% python3 -q
>>> import numpy as np
>>> from numpy import linalg as LA
>>> np.set_printoptions(precision=3, suppress=True, linewidth=120)
>>> m1 = np.load("case1.npy")
>>> m1
array([[ -1.9,  -8. ,  -1. ,   0.2,  -1. ,  -0.7,   0. ],
       [ -0.9,  18. ,  -0.7,   0.1,  -0.7,   0.5,  -0.8],
       [ -0.1,  -8. ,   0.3,  -0.4,   0. ,   0.9,   0.2],
       [  0.1, -10. ,  -1. ,  -0.9,   1.8,   0.8,  -0.4],
       [ -0.8,   6. ,   0.4,   1. ,   1.2,   0. ,   0.1],
       [  0.2, -12. ,   1.7,  -1.2,   0.6,  -0.4,  -1.9],
       [ -1.5,  -6. ,  -0.9,  -0.6,  -0.5,  -0.2,  -0.7],
       [ -1.5,  24. ,   1.3,  -0.1,  -0.1,  -0.7,   0.4]])
>>> left, s, Vt = LA.svd(m1)
>>> np.argmax(s[:-1] / (s[1:] + 1e-6)) + 1
np.int64(1)
>>> s
array([36.703,  3.511,  2.967,  2.408,  1.991,  1.191,  0.984])
>>> Y = left[:, :1] @ np.diag(s[:1]) @ Vt[:1]
>>> round(LA.norm(m1 - Y) / LA.norm(m1), 3)
np.float64(0.155)
>>> LA.matrix_rank(Y)
np.int64(1)
>>> LA.matrix_rank(m1, rtol=0.05)
np.int64(5)
>>> np.round(LA.norm(m1 - Y, 2), 3), round(float(s[1]), 3)
(np.float64(3.511), 3.511)
>>> rng = np.random.default_rng(18918)
>>> Y = m1 + rng.integers(-2, 3, (8, 1)) @ rng.integers(-2, 3, (1, 7))
>>> Y
array([[  0.1, -10. ,   3. ,  -1.8,  -3. ,   1.3,   0. ],
       [ -0.9,  18. ,  -0.7,   0.1,  -0.7,   0.5,  -0.8],
       [ -2.1,  -6. ,  -3.7,   1.6,   2. ,  -1.1,   0.2],
       [ -0.9,  -9. ,  -3. ,   0.1,   2.8,  -0.2,  -0.4],
       [ -2.8,   8. ,  -3.6,   3. ,   3.2,  -2. ,   0.1],
       [  0.2, -12. ,   1.7,  -1.2,   0.6,  -0.4,  -1.9],
       [  0.5,  -8. ,   3.1,  -2.6,  -2.5,   1.8,  -0.7],
       [ -2.5,  25. ,  -0.7,   0.9,   0.9,  -1.7,   0.4]])
>>> Y - m1
array([[ 2., -2.,  4., -2., -2.,  2.,  0.],
       [ 0.,  0.,  0.,  0.,  0.,  0.,  0.],
       [-2.,  2., -4.,  2.,  2., -2.,  0.],
       [-1.,  1., -2.,  1.,  1., -1.,  0.],
       [-2.,  2., -4.,  2.,  2., -2.,  0.],
       [ 0.,  0.,  0.,  0.,  0.,  0.,  0.],
       [ 2., -2.,  4., -2., -2.,  2.,  0.],
       [-1.,  1., -2.,  1.,  1., -1.,  0.]])
>>> np.abs(Y - m1).sum(axis=1)
array([14.,  0., 14.,  7., 14.,  0., 14.,  7.])
>>> C2 = m1.T @ m1
>>> LA.svd(m1, compute_uv=False) ** 2
array([1347.082,   12.326,    8.804,    5.797,    3.964,    1.419,    0.968])
>>> np.allclose(C2, C2.T)
True
>>> np.diag(C2)
array([   9.62, 1344.  ,    8.13,    3.83,    6.79,    2.88,    5.11])
>>> LA.matrix_rank(C2)
np.int64(7)
>>> vec = np.array([3, 0, 0, 2, 0, 2, 3])
>>> target = m1 @ vec
>>> np.round(LA.solve(m1.T @ m1, m1.T @ target), 3) + 0
array([3., 0., 0., 2., 0., 2., 3.])
>>> target
array([-6.7, -3.9,  1.3, -1.1, -0.1, -8.3, -8.2, -4.9])
>>> try:
...     LA.solve(m1, target)
... except LA.LinAlgError as e:
...     print("failed:", e)
... 
failed: Last 2 dimensions of the array must be square
>>> target = target + 0.02 * rng.normal(size=8)
>>> target
array([-6.711, -3.92 ,  1.278, -1.101, -0.091, -8.29 , -8.219, -4.906])
>>> beta, *_ = LA.lstsq(m1, target)
>>> np.round(LA.norm(target - m1 @ beta), 3)
np.float64(0.002)
>>> lab = rng.permutation(7)
>>> Y = m1[:, lab] * rng.choice([-1, 1], 7)
>>> Y
array([[ -0.7,  -0.2,   1. ,  -8. ,  -0. ,   1.9,  -1. ],
       [  0.5,  -0.1,   0.7,  18. ,   0.8,   0.9,  -0.7],
       [  0.9,   0.4,  -0.3,  -8. ,  -0.2,   0.1,   0. ],
       [  0.8,   0.9,   1. , -10. ,   0.4,  -0.1,   1.8],
       [  0. ,  -1. ,  -0.4,   6. ,  -0.1,   0.8,   1.2],
       [ -0.4,   1.2,  -1.7, -12. ,   1.9,  -0.2,   0.6],
       [ -0.2,   0.6,   0.9,  -6. ,   0.7,   1.5,  -0.5],
       [ -0.7,   0.1,  -1.3,  24. ,  -0.4,   1.5,  -0.1]])
>>> left, _, Vt = LA.svd(m1.T @ Y)
>>> lab
array([5, 3, 2, 1, 6, 0, 4])
>>> s = 20 * 0.9 ** np.arange(3)
>>> O, _ = LA.qr(np.array([[-1.5, -0.1, 1.2], [-1.3, 1.0, 0.9], [1.4, -1.8, 0.8]]))
>>> arr = rng.normal(size=(19, 3)) * s @ O
>>> arr
array([[-10.755,   1.627, -25.014],
       [ -9.932, -21.7  , -33.444],
       [ 18.71 ,   5.36 ,  -5.519],
       [ -6.105, -26.588,  19.862],
       [ 21.553,  -2.178,   4.229],
       [  6.435,   9.453,  14.084],
       [  0.163,  32.098, -12.499],
       [  3.977, -27.603,  15.7  ],
       [  2.141,  45.685,  17.543],
       [ 27.109, -17.308,  31.684],
       [ 11.42 , -23.795,  18.212],
       [ -2.769,  13.798,  -1.214],
       [ 21.302,  21.46 ,  -8.3  ],
       [ -5.321, -24.486,   6.868],
       [-14.991, -21.371,   6.8  ],
       [  5.826,  -8.565,  15.842],
       [-24.16 ,  -2.744,   1.697],
       [ 10.306,  10.096,   5.751],
       [  4.868,   6.068, -37.046]])
>>> dist = LA.norm(arr[:, None] - arr[None], axis=-1)
>>> dist.shape
(19, 19)
>>> dist[:5, :5]
array([[ 0.   , 24.817, 35.527, 53.212, 43.742],
       [24.817,  0.   , 48.295, 53.666, 52.836],
       [35.527, 48.295,  0.   , 47.756, 12.646],
       [53.212, 53.666, 47.756,  0.   , 40.065],
       [43.742, 52.836, 12.646, 40.065,  0.   ]])
>>> dist[1].round(6).argsort(kind="stable")[:4]
array([ 1,  0, 18, 14])
>>> dist.mean(axis=1).argmax()
np.int64(8)
>>> np.flatnonzero(dist[1] < dist.mean() / 2)
array([1])
>>> O, evecs = LA.qr(arr[:, :2])[0], LA.qr(arr[:, 2:])[0]
>>> s = LA.svd(O.T @ evecs, compute_uv=False)
>>> (s > 0.9).sum()
np.int64(0)
>>> s
array([0.393])
>>> Xc = arr - arr.mean(axis=0)
>>> left, s, Vt = LA.svd(Xc, full_matrices=False)
>>> Vt[0] * np.sign(Vt[0, np.abs(Vt[0]).argmax()])
array([ 0.023,  0.869, -0.494])
>>> np.abs(left[:, 0]).argmax()
np.int64(6)
>>> np.abs(Vt[-1])
array([0.885, 0.247, 0.395])
>>> np.abs(Vt[0]).argmax()
np.int64(1)
>>> np.searchsorted(np.cumsum(s ** 2) / (s ** 2).sum(), 0.9) + 1
np.int64(3)
>>> X = np.load("x.npy")
>>> X
array([[ 3, 10,  6, 11,  2],
       [15, 17, 21, 22, 18],
       [ 8, 17, 14, 10, 19],
       [ 9, 18,  9, 18,  3],
       [17, 17, 13, 14, 14],
       [13, 26, 13, 16, 15],
       [ 7, 16, 12, 15, 10],
       [13,  7,  4,  5,  5],
       [12, 21, 22, 20, 23],
       [10,  9,  7,  9,  6],
       [ 3, 11,  5,  8,  4]])
>>> Y = np.array([[3, 1], [-3, -2], [1, -1], [0, 2], [-2, 0]])
>>> np.einsum("ij,ij->i", X, X)
array([ 270, 1763, 1010,  819, 1139, 1495,  774,  284, 1998,  347,  235])
>>> np.einsum("ik,kj->ij", X, Y)
array([[-19,  -1],
       [-21,   4],
       [-51, -20],
       [-24,   0],
       [-15,  -2],
       [-56, -20],
       [-35,  -7],
       [ 12,   5],
       [-51, -12],
       [ -2,   3],
       [-27,  -8]])
>>> Y @ X
Traceback (most recent call last):
  File "<python-input-63>", line 1, in <module>
    Y @ X
    ~~^~~
ValueError: matmul: Input operand 1 has a mismatch in its core dimension 0, with gufunc signature (n?,k),(k,m?)->(n?,m?) (size 11 is different from 2)
>>> LA.matrix_rank(X @ Y)
np.int64(2)
>>> M = np.load("test18.npy")
>>> M
array([[ 1,  0,  0,  0,  0,  0],
       [ 2,  1,  0,  0,  0,  0],
       [-5,  2,  1,  0,  0,  0],
       [ 2,  4,  4,  1,  0,  0],
       [ 5,  4, -3,  5,  1,  0],
       [ 0,  0,  0, -4, -3,  1]])
>>> M @ M
array([[  1,   0,   0,   0,   0,   0],
       [  4,   1,   0,   0,   0,   0],
       [ -6,   4,   1,   0,   0,   0],
       [ -8,  16,   8,   1,   0,   0],
       [ 43,  22,  14,  10,   1,   0],
       [-23, -28,  -7, -23,  -6,   1]])
>>> LA.matrix_power(M, 2)
array([[  1,   0,   0,   0,   0,   0],
       [  4,   1,   0,   0,   0,   0],
       [ -6,   4,   1,   0,   0,   0],
       [ -8,  16,   8,   1,   0,   0],
       [ 43,  22,  14,  10,   1,   0],
       [-23, -28,  -7, -23,  -6,   1]])
>>> M @ M
array([[  1,   0,   0,   0,   0,   0],
       [  4,   1,   0,   0,   0,   0],
       [ -6,   4,   1,   0,   0,   0],
       [ -8,  16,   8,   1,   0,   0],
       [ 43,  22,  14,  10,   1,   0],
       [-23, -28,  -7, -23,  -6,   1]])
>>> (M + M.T) / 2
array([[ 1. ,  1. , -2.5,  1. ,  2.5,  0. ],
       [ 1. ,  1. ,  1. ,  2. ,  2. ,  0. ],
       [-2.5,  1. ,  1. ,  2. , -1.5,  0. ],
       [ 1. ,  2. ,  2. ,  1. ,  2.5, -2. ],
       [ 2.5,  2. , -1.5,  2.5,  1. , -1.5],
       [ 0. ,  0. ,  0. , -2. , -1.5,  1. ]])
>>> assert M == M.T
Traceback (most recent call last):
  File "<python-input-71>", line 1, in <module>
    assert M == M.T
           ^^^^^^^^
ValueError: The truth value of an array with more than one element is ambiguous. Use a.any() or a.all()
>>> LA.determinant(M)
Traceback (most recent call last):
  File "<python-input-72>", line 1, in <module>
    LA.determinant(M)
    ^^^^^^^^^^^^^^
AttributeError: module 'numpy.linalg' has no attribute 'determinant'
>>> round(float(LA.det(M)), 3)
1.0
>>> (M - M.T) / 2
array([[ 0. , -1. ,  2.5, -1. , -2.5,  0. ],
       [ 1. ,  0. , -1. , -2. , -2. ,  0. ],
       [-2.5,  1. ,  0. , -2. ,  1.5,  0. ],
       [ 1. ,  2. ,  2. ,  0. , -2.5,  2. ],
       [ 2.5,  2. , -1.5,  2.5,  0. ,  1.5],
       [ 0. ,  0. ,  0. , -2. , -1.5,  0. ]])
>>> round(float(np.abs(LA.eigvals(M)).max()), 3)
1.0
>>> Y = M / LA.norm(M, axis=1, keepdims=True)
>>> C2 = Y @ Y.T
>>> np.round(np.degrees(np.arccos(np.clip(C2[2, 3], -1, 1))), 3)
np.float64(86.558)
>>> np.argwhere(np.triu(np.abs(C2) > 0.95, 1))
array([], shape=(0, 2), dtype=int64)
>>> LA.norm(Y, axis=1)
array([1., 1., 1., 1., 1., 1.])
>>> C2[2]
array([-0.913, -0.653,  1.   ,  0.06 , -0.419,  0.   ])
>>> C2
array([[ 1.   ,  0.894, -0.913,  0.329,  0.574,  0.   ],
       [ 0.894,  1.   , -0.653,  0.588,  0.718,  0.   ],
       [-0.913, -0.653,  1.   ,  0.06 , -0.419,  0.   ],
       [ 0.329,  0.588,  0.06 ,  1.   ,  0.358, -0.129],
       [ 0.574,  0.718, -0.419,  0.358,  1.   , -0.517],
       [ 0.   ,  0.   ,  0.   , -0.129, -0.517,  1.   ]])
>>> C = np.sign(np.array([[-2, -1, -3, 2], [-2, 1, 2, 1], [3, -3, 3, 1], [0, -2, 0, -3]]))
>>> Y = (np.tril(C, -1) + np.eye(4)) @ (np.triu(C, 1) + np.eye(4))
>>> w = np.array([-1, -1, 2, -1])
>>> mat = np.rint(Y * w @ LA.inv(Y)) + 0
>>> mat
array([[ 2.,  0., -3.,  3.],
       [-6., -1.,  6., -6.],
       [ 3.,  0., -4.,  3.],
       [ 3.,  0., -3.,  2.]])
>>> left, s, Vt = LA.svd(mat)
>>> np.argmax(s[:-1] / (s[1:] + 1e-6)) + 1
np.int64(1)
>>> Y = left[:, :1] @ np.diag(s[:1]) @ Vt[:1]
>>> LA.matrix_rank(mat, rtol=0.05)
np.int64(3)
>>> round(LA.norm(mat - Y, 2), 3), round(float(s[1]), 3)
(np.float64(1.0), 1.0)
>>> Y
array([[ 2.577,  0.261, -2.837,  2.577],
       [-5.805, -0.587,  6.392, -5.805],
       [ 3.228,  0.327, -3.555,  3.228],
       [ 2.577,  0.261, -2.837,  2.577]])
>>> LA.matrix_rank(Y)
np.int64(1)
>>> m1.sum(axis=0)
array([-6.4,  4. ,  0.1, -1.9,  1.3,  0.2, -3.1])
>>> m1.sum(axis=1)
array([-12.4,  15.5,  -7.1,  -9.6,   7.9, -13. , -10.4,  23.3])
>>> m1.mean(axis=0)
array([-0.8  ,  0.5  ,  0.012, -0.237,  0.162,  0.025, -0.388])
>>> m1 - m1[0]
array([[ 0. ,  0. ,  0. ,  0. ,  0. ,  0. ,  0. ],
       [ 1. , 26. ,  0.3, -0.1,  0.3,  1.2, -0.8],
       [ 1.8,  0. ,  1.3, -0.6,  1. ,  1.6,  0.2],
       [ 2. , -2. ,  0. , -1.1,  2.8,  1.5, -0.4],
       [ 1.1, 14. ,  1.4,  0.8,  2.2,  0.7,  0.1],
       [ 2.1, -4. ,  2.7, -1.4,  1.6,  0.3, -1.9],
       [ 0.4,  2. ,  0.1, -0.8,  0.5,  0.5, -0.7],
       [ 0.4, 32. ,  2.3, -0.3,  0.9,  0. ,  0.4]])
>>> np.abs(m1).max()
np.float64(24.0)
>>> np.unravel_index(np.abs(m1).argmax(), m1.shape)
(np.int64(7), np.int64(1))
>>> LA.rank(m1)
Traceback (most recent call last):
  File "<python-input-101>", line 1, in <module>
    LA.rank(m1)
    ^^^^^^^
AttributeError: module 'numpy.linalg' has no attribute 'rank'
